$ python3 -q
>>> import numpy as np
>>> np.set_printoptions(precision=2, suppress=True, linewidth=100, floatmode="fixed")
>>> arr = np.load("m.npy")
>>> arr
array([[ 2.15, -0.99,  0.78, -1.84, -4.48,  2.27],
       [-0.09, -0.07, -0.01, -0.13, -0.05,  0.02],
       [-0.33,  3.47,  1.86, -0.23, -0.52, -1.61],
       [-0.11,  1.08,  0.64, -0.04, -0.30, -0.51],
       [-0.37,  3.61,  1.96,  0.00, -0.64, -1.47],
       [ 0.74,  1.41,  1.41, -1.09, -2.37,  0.43],
       [ 2.94, -3.01,  0.04, -2.57, -6.28,  4.36],
       [ 2.02, -2.04,  0.05, -1.89, -4.50,  2.73],
       [ 2.69,  0.67,  2.21, -2.73, -7.02,  2.75],
       [ 0.70,  2.72,  1.97, -1.00, -2.50, -0.03],
       [ 3.04, -3.16, -0.03, -2.64, -6.42,  4.13],
       [ 0.68,  1.39,  1.35, -1.02, -2.39,  0.29],
       [ 1.89, -0.82,  0.68, -1.83, -4.33,  2.42],
       [ 2.98, -1.86,  0.67, -2.94, -6.51,  3.74],
       [ 0.00,  0.09, -0.17, -0.06,  0.14, -0.01],
       [ 0.80,  1.50,  1.21, -0.81, -2.41,  0.34],
       [-0.16,  1.20,  0.63,  0.11, -0.04, -0.47],
       [ 3.04, -1.80,  0.76, -2.78, -6.40,  3.91]])
>>> A2 = np.c_[arr[:, :1] @ np.array([[-1]]), np.array([2, 1, 1, 0, 1, 1, 2, 2, 2, 2, 2, 0, 0, 2, 1, 1, 0, 0])]
>>> A2
array([[-2.15,  2.00],
       [ 0.09,  1.00],
       [ 0.33,  1.00],
       [ 0.11,  0.00],
       [ 0.37,  1.00],
       [-0.74,  1.00],
       [-2.94,  2.00],
       [-2.02,  2.00],
       [-2.69,  2.00],
       [-0.70,  2.00],
       [-3.04,  2.00],
       [-0.68,  0.00],
       [-1.89,  0.00],
       [-2.98,  2.00],
       [ 0.00,  1.00],
       [-0.80,  1.00],
       [ 0.16,  0.00],
       [-3.04,  0.00]])
>>> np.round(np.linalg.norm(A2 - arr @ np.linalg.lstsq(arr, A2)[0], axis=0), 2) + 0
array([0.00, 2.76])
>>> np.linalg.matrix_rank(np.c_[arr, A2])
np.int64(7)
>>> np.linalg.matrix_rank(A2)
np.int64(2)
